% python3 -q
>>> import numpy as np
>>> np.set_printoptions(suppress=True, linewidth=200)
>>> A = np.loadtxt("sample8.csv", delimiter=",")
>>> A
array([[ 1.3,  1.4,  2.3,  0. ],
       [ 0.7, -2.3, -1.7,  0.8],
       [ 2.1, -1.9, -0.7, -0.9],
       [ 1.1,  2. ,  1.4,  1.3],
       [-0.6,  2.9,  0.4, -0.2],
       [ 1. , -0.8,  1.9,  1.9],
       [ 1. ,  2.6,  0.2,  1.1],
       [-1.8,  1.6, -1.8,  0. ],
       [ 1.7,  2.3, -0.7, -0.5],
       [-1.9, -0.7, -2. ,  0.8],
       [-2.5, -1.6,  0.5, -0.4],
       [ 1.1, -1. , -1.9,  1.8],
       [ 0.6,  2.3, -1.3,  1.3],
       [-2.6, -0.9, -1.1, -0.1],
       [-0.8,  2.7,  0.4,  0.9],
       [-2. , -0.9,  1.7,  1.2],
       [ 1.3, -0.7, -1.5,  2.2],
       [-0.7, -2.6, -0.5, -1.2],
       [-2. , -1.7,  1.3,  0.5],
       [-1.6,  0. ,  2.6, -0.1],
       [-1.7, -1.3,  1. ,  1.9],
       [-1.6,  0.3,  1.6, -2. ],
       [ 2.4,  0.3, -1.7, -0.8]])
>>> B = np.c_[A[:, :2] @ np.array([[2, 2], [0, 1]]), np.array([-3, -1, -5, 0, -6, -8, 7, -5, 2, -7, -5, 3, 3, -3, -1, -3, 3, 5, 0, 2, 2, -2, 6])]
>>> print(B.round(1))
[[ 2.6  4.  -3. ]
 [ 1.4 -0.9 -1. ]
 [ 4.2  2.3 -5. ]
 [ 2.2  4.2  0. ]
 [-1.2  1.7 -6. ]
 [ 2.   1.2 -8. ]
 [ 2.   4.6  7. ]
 [-3.6 -2.  -5. ]
 [ 3.4  5.7  2. ]
 [-3.8 -4.5 -7. ]
 [-5.  -6.6 -5. ]
 [ 2.2  1.2  3. ]
 [ 1.2  3.5  3. ]
 [-5.2 -6.1 -3. ]
 [-1.6  1.1 -1. ]
 [-4.  -4.9 -3. ]
 [ 2.6  1.9  3. ]
 [-1.4 -4.   5. ]
 [-4.  -5.7  0. ]
 [-3.2 -3.2  2. ]
 [-3.4 -4.7  2. ]
 [-3.2 -2.9 -2. ]
 [ 4.8  5.1  6. ]]
>>> print(np.linalg.matrix_rank(np.c_[A, B]))
5
